$ ipython --no-banner

In [1]: import numpy as np

In [2]: np.set_printoptions(precision=1, suppress=True, linewidth=200, sign=" ")

In [3]: feats = np.loadtxt("m.csv", delimiter=",")

In [4]: feats
Out[4]: 
array([[ 0.,  0.,  1., -1.,  2., -1.],
       [ 0.,  0., -2.,  3., -2.,  0.],
       [ 0.,  0.,  0.,  0.,  2., -1.],
       [ 0.,  0.,  0.,  0.,  0., -1.],
       [ 0.,  0.,  0.,  0.,  0.,  1.],
       [ 0.,  0.,  0.,  0.,  0.,  0.]])

In [5]: np.unique(feats.round(6), axis=0).shape
Out[5]: (6, 6)

In [6]: np.abs(np.diag(np.linalg.qr(feats)[1])) > 1e-9
Out[6]: array([False, False, False, False, False, False])

In [7]: np.linalg.lstsq(feats[:-1].T, feats[-1])[2]
Out[7]: np.int32(4)

In [8]: np.allclose(feats[:-1].T @ np.linalg.lstsq(feats[:-1].T, feats[-1])[0], feats[-1])
Out[8]: True

In [9]: r = np.linalg.matrix_rank(feats)

In [10]: r
Out[10]: np.int64(4)

In [11]: N = np.linalg.svd(feats)[2][r:].T

In [12]: np.allclose(feats @ N, 0)
Out[12]: True

In [13]: np.round(N @ N.T, 1) + 0
Out[13]: 
array([[ 1.,  0.,  0.,  0.,  0.,  0.],
       [ 0.,  1.,  0.,  0.,  0.,  0.],
       [ 0.,  0.,  0.,  0.,  0.,  0.],
       [ 0.,  0.,  0.,  0.,  0.,  0.],
       [ 0.,  0.,  0.,  0.,  0.,  0.],
       [ 0.,  0.,  0.,  0.,  0.,  0.]])

In [14]: np.linalg.matrix_rank(feats.T @ feats), np.linalg.matrix_rank(feats @ feats.T)
Out[14]: (np.int64(4), np.int64(4))

In [15]: [int(np.linalg.matrix_rank(feats[:i])) for i in range(1, len(feats) + 1)]
Out[15]: [1, 2, 3, 4, 4, 4]

In [16]: out = np.array([[0, 3, -2, 8, -1, 9, 4, -9, -3, 1],
    ...:     [-7, 0, 4, -1, 4, -3, -7, 5, -7, 5],
    ...:     [-5, 8, 9, -7, -6, 1, 4, -7, -8, -4],
    ...:     [7, -9, 1, -4, 4, -2, 7, 2, 4, 5],
    ...:     [1, 8, -7, -1, -3, 5, 1, 0, -5, 1],
    ...:     [-3, 3, -8, -2, -5, 8, -3, 5, 3, -9],
    ...:     [6, -9, -3, -4, 1, 8, -9, 9, 1, 6],
    ...:     [-6, -3, -3, -5, 5, -5, -5, -6, 9, -8],
    ...:     [7, 6, -6, 5, 3, 6, -7, -8, 7, -7],
    ...:     [-6, 5, -5, 2, -3, -6, 5, -8, -9, 7]])

In [17]: M = out.T @ out

In [18]: M
Out[18]: 
array([[ 290, -128,  -61,   48,   57,  139,  -15,   81,  158,   41],
       [-128,  378,  -48,   81, -147,   66,   59, -237, -179, -130],
       [ -61,  -48,  294,  -77,    8, -137,   83,   16, -106,   65],
       [  48,   81,  -77,  205,    7,   66,   24, -108,  -10,   23],
       [  57, -147,    8,    7,  147,  -71,  -86,   33,  133,   29],
       [ 139,   66, -137,   66,  -71,  345,  -91,   35,   36,  -83],
       [ -15,   59,   83,   24,  -86,  -91,  320, -135, -129,   86],
       [  81, -237,   16, -108,   33,   35, -135,  429,   42,  111],
       [ 158, -179, -106,  -10,  133,   36, -129,   42,  384, -196],
       [  41, -130,   65,   23,   29,  -83,   86,  111, -196,  347]])

In [19]: # equal to its transpose

In [20]: vec = np.array([3, 3, 2, 1, -2, -3, -3, -2, -1, -2])

In [21]: h = np.maximum(M @ vec, 0)

In [22]: np.tanh(M @ vec)
Out[22]: array([-1.,  1.,  1.,  1., -1., -1.,  1., -1., -1., -1.])

In [23]: M.T @ h
Out[23]: array([-201768,  608234,  -17556,  175115, -228743,   84834,  134091, -407657, -317263, -175294])

In [24]: J = np.load("sample1.npy")

In [25]: J
Out[25]: 
array([[ 1., -1.,  0.,  0.,  0.,  0.,  0.,  0.,  0.,  0.,  0.],
       [-1.,  0., -1.,  0.,  0.,  0.,  0.,  0.,  0.,  0.,  0.],
       [ 0., -1.,  1., -1.,  0.,  0.,  0.,  0.,  0.,  0.,  0.],
       [ 0.,  0., -1.,  0., -1.,  0.,  0.,  0.,  0.,  0.,  0.],
       [ 0.,  0.,  0., -1., -1., -1.,  0.,  0.,  0.,  0.,  0.],
       [ 0.,  0.,  0.,  0., -1., -1., -1.,  0.,  0.,  0.,  0.],
       [ 0.,  0.,  0.,  0.,  0., -1.,  0., -1.,  0.,  0.,  0.],
       [ 0.,  0.,  0.,  0.,  0.,  0., -1., -2., -1.,  0.,  0.],
       [ 0.,  0.,  0.,  0.,  0.,  0.,  0., -1., -2., -1.,  0.],
       [ 0.,  0.,  0.,  0.,  0.,  0.,  0.,  0., -1., -2., -1.],
       [ 0.,  0.,  0.,  0.,  0.,  0.,  0.,  0.,  0., -1., -2.]])

In [26]: vals, vecs = np.linalg.eigh(J)

In [27]: np.round(np.linalg.eigvalsh(J + -1 * np.eye(11)), 1) + 0
Out[27]: array([-4.7, -3.8, -3.4, -2.6, -2.2, -1.8, -1.4, -0.7,  0. ,  0.4,  1.2])

In [28]: np.round(vecs.T @ vecs, 1) + 0
Out[28]: 
array([[ 1.,  0.,  0.,  0.,  0.,  0.,  0.,  0.,  0.,  0.,  0.],
       [ 0.,  1.,  0.,  0.,  0.,  0.,  0.,  0.,  0.,  0.,  0.],
       [ 0.,  0.,  1.,  0.,  0.,  0.,  0.,  0.,  0.,  0.,  0.],
       [ 0.,  0.,  0.,  1.,  0.,  0.,  0.,  0.,  0.,  0.,  0.],
       [ 0.,  0.,  0.,  0.,  1.,  0.,  0.,  0.,  0.,  0.,  0.],
       [ 0.,  0.,  0.,  0.,  0.,  1.,  0.,  0.,  0.,  0.,  0.],
       [ 0.,  0.,  0.,  0.,  0.,  0.,  1.,  0.,  0.,  0.,  0.],
       [ 0.,  0.,  0.,  0.,  0.,  0.,  0.,  1.,  0.,  0.,  0.],
       [ 0.,  0.,  0.,  0.,  0.,  0.,  0.,  0.,  1.,  0.,  0.],
       [ 0.,  0.,  0.,  0.,  0.,  0.,  0.,  0.,  0.,  1.,  0.],
       [ 0.,  0.,  0.,  0.,  0.,  0.,  0.,  0.,  0.,  0.,  1.]])

In [29]: vals
Out[29]: array([-3.7, -2.8, -2.4, -1.6, -1.2, -0.8, -0.4,  0.3,  1. ,  1.4,  2.2])

In [30]: np.round(vecs @ np.diag(vals) @ vecs.T, 1) + 0
Out[30]: 
array([[ 1., -1.,  0.,  0.,  0.,  0.,  0.,  0.,  0.,  0.,  0.],
       [-1.,  0., -1.,  0.,  0.,  0.,  0.,  0.,  0.,  0.,  0.],
       [ 0., -1.,  1., -1.,  0.,  0.,  0.,  0.,  0.,  0.,  0.],
       [ 0.,  0., -1.,  0., -1.,  0.,  0.,  0.,  0.,  0.,  0.],
       [ 0.,  0.,  0., -1., -1., -1.,  0.,  0.,  0.,  0.,  0.],
       [ 0.,  0.,  0.,  0., -1., -1., -1.,  0.,  0.,  0.,  0.],
       [ 0.,  0.,  0.,  0.,  0., -1.,  0., -1.,  0.,  0.,  0.],
       [ 0.,  0.,  0.,  0.,  0.,  0., -1., -2., -1.,  0.,  0.],
       [ 0.,  0.,  0.,  0.,  0.,  0.,  0., -1., -2., -1.,  0.],
       [ 0.,  0.,  0.,  0.,  0.,  0.,  0.,  0., -1., -2., -1.],
       [ 0.,  0.,  0.,  0.,  0.,  0.,  0.,  0.,  0., -1., -2.]])

In [31]: np.linalg.eigvalsh(J @ J)
Out[31]: array([  0.1,   0.2,   0.6,   1.1,   1.5,   1.9,   2.6,   5. ,   5.7,   8. ,  13.5])

In [32]: vals.sum(), np.trace(J)
Out[32]: (np.float64(-8.0), np.float64(-8.0))

In [33]: np.round(vecs.T @ J @ vecs, 1) + 0
Out[33]: 
array([[-3.7,  0. ,  0. ,  0. ,  0. ,  0. ,  0. ,  0. ,  0. ,  0. ,  0. ],
       [ 0. , -2.8,  0. ,  0. ,  0. ,  0. ,  0. ,  0. ,  0. ,  0. ,  0. ],
       [ 0. ,  0. , -2.4,  0. ,  0. ,  0. ,  0. ,  0. ,  0. ,  0. ,  0. ],
       [ 0. ,  0. ,  0. , -1.6,  0. ,  0. ,  0. ,  0. ,  0. ,  0. ,  0. ],
       [ 0. ,  0. ,  0. ,  0. , -1.2,  0. ,  0. ,  0. ,  0. ,  0. ,  0. ],
       [ 0. ,  0. ,  0. ,  0. ,  0. , -0.8,  0. ,  0. ,  0. ,  0. ,  0. ],
       [ 0. ,  0. ,  0. ,  0. ,  0. ,  0. , -0.4,  0. ,  0. ,  0. ,  0. ],
       [ 0. ,  0. ,  0. ,  0. ,  0. ,  0. ,  0. ,  0.3,  0. ,  0. ,  0. ],
       [ 0. ,  0. ,  0. ,  0. ,  0. ,  0. ,  0. ,  0. ,  1. ,  0. ,  0. ],
       [ 0. ,  0. ,  0. ,  0. ,  0. ,  0. ,  0. ,  0. ,  0. ,  1.4,  0. ],
       [ 0. ,  0. ,  0. ,  0. ,  0. ,  0. ,  0. ,  0. ,  0. ,  0. ,  2.2]])
